% python3 -q
>>> import numpy as np
>>> from numpy import linalg as LA
>>> np.set_printoptions(precision=1, suppress=True, linewidth=200, floatmode="fixed")
>>> r0 = np.array([1, 1, 3, 0, 3])
>>> v = np.array([-1, 1, -1, 3, -1])
>>> W0 = np.outer(r0, v)
>>> W0
array([[-1,  1, -1,  3, -1],
       [-1,  1, -1,  3, -1],
       [-3,  3, -3,  9, -3],
       [ 0,  0,  0,  0,  0],
       [-3,  3, -3,  9, -3]])
>>> r0 = np.array([1, 1])
>>> np.polyval(r0, W0[4])
array([-2,  4, -2, 10, -2])
>>> np.array([np.convolve(row, r0, "same") for row in W0])
array([[-1,  0,  0,  2,  2],
       [-1,  0,  0,  2,  2],
       [-3,  0,  0,  6,  6],
       [ 0,  0,  0,  0,  0],
       [-3,  0,  0,  6,  6]])
>>> X = np.load("run5.npy")
>>> X
array([[6.0, 5.0, 0.0],
       [5.0, 6.0, 0.0],
       [0.0, 0.0, 6.0]])
>>> # splits into 2 blocks
>>> np.einsum("ij,ji->", X, X)
np.float64(158.0)
>>> round(float(LA.det(X.T)), 1)
66.0
>>> round(float(LA.eigvals(X).sum().real), 1)
18.0
>>> np.kron(np.eye(2, dtype=int), X)
array([[6.0, 5.0, 0.0, 0.0, 0.0, 0.0],
       [5.0, 6.0, 0.0, 0.0, 0.0, 0.0],
       [0.0, 0.0, 6.0, 0.0, 0.0, 0.0],
       [0.0, 0.0, 0.0, 6.0, 5.0, 0.0],
       [0.0, 0.0, 0.0, 5.0, 6.0, 0.0],
       [0.0, 0.0, 0.0, 0.0, 0.0, 6.0]])
>>> round(LA.det(2 * X), 1), round(float(LA.det(X)), 1)
(np.float64(528.0), 66.0)
>>> evals, evecs = LA.eigh(X)
>>> np.round(evecs.T @ X @ evecs, 1) + 0
array([[ 1.0,  0.0,  0.0],
       [ 0.0,  6.0,  0.0],
       [ 0.0,  0.0, 11.0]])
>>> np.abs(evecs[:, -1]).round(6).argmax()
np.int64(0)
>>> np.unique(evals.round(6) + 0, return_counts=True)[1]
array([1, 1, 1])
>>> evecs @ np.diag(evals) @ evecs.T
array([[6.0, 5.0, 0.0],
       [5.0, 6.0, 0.0],
       [0.0, 0.0, 6.0]])
>>> (evals > 1e-8).sum(), (evals < -1e-8).sum()
(np.int64(3), np.int64(0))
>>> J = np.array([[1.9, -0.8, -0.4, 0.9],
...     [-0.7, 1.1, 1.4, -1.7],
...     [-0.4, -0.4, 0.5, -0.1],
...     [0.3, -2.0, 0.0, 0.0],
...     [-1.3, 1.6, -0.8, 0.0]])
>>> J[:, 2] *= 3
>>> J
array([[ 1.9, -0.8, -1.2,  0.9],
       [-0.7,  1.1,  4.2, -1.7],
       [-0.4, -0.4,  1.5, -0.1],
       [ 0.3, -2.0,  0.0,  0.0],
       [-1.3,  1.6, -2.4,  0.0]])
>>> vec = np.array([3, -3, -3, -3])
>>> np.einsum("ij,j->i", J, vec)
array([  9.0, -12.9,  -4.2,   6.9,  -1.5])
>>> J @ np.eye(4)[1]
array([-0.8,  1.1, -0.4, -2.0,  1.6])
>>> np.sign((J @ vec).round(6))
array([ 1.0, -1.0, -1.0,  1.0, -1.0])
>>> J @ np.ones(4)
array([ 0.8,  2.9,  0.6, -1.7, -2.1])
>>> J @ (2 * vec)
array([ 18.0, -25.8,  -8.4,  13.8,  -3.0])
>>> (J @ vec).argmax()
np.int64(0)
>>> G = J.T @ J
>>> np.round(np.trace(G), 1), round((J ** 2).sum(), 1)
(np.float64(45.4), np.float64(45.4))
>>> np.diag(G)
array([ 6.0,  8.6, 27.1,  3.7])
>>> np.allclose(G, G.T)
True
>>> G
array([[ 6.0, -4.8, -2.7,  2.9],
       [-4.8,  8.6,  1.1, -2.6],
       [-2.7,  1.1, 27.1, -8.4],
       [ 2.9, -2.6, -8.4,  3.7]])
>>> (J @ J.T).shape
(5, 5)
>>> rng = np.random.default_rng(3)
>>> Y = G + rng.integers(-2, 3, (4, 3)) @ rng.integers(-2, 3, (3, 4))
>>> Y
array([[  6.0,  -4.8,  -4.7,   2.9],
       [ -7.8,   4.6,  10.1,   3.4],
       [ -0.7,   3.1,  21.1, -12.4],
       [ -0.1,  -3.6,  -4.4,   9.7]])
>>> Y - G
array([[ 0.0,  0.0, -2.0,  0.0],
       [-3.0, -4.0,  9.0,  6.0],
       [ 2.0,  2.0, -6.0, -4.0],
       [-3.0, -1.0,  4.0,  6.0]])
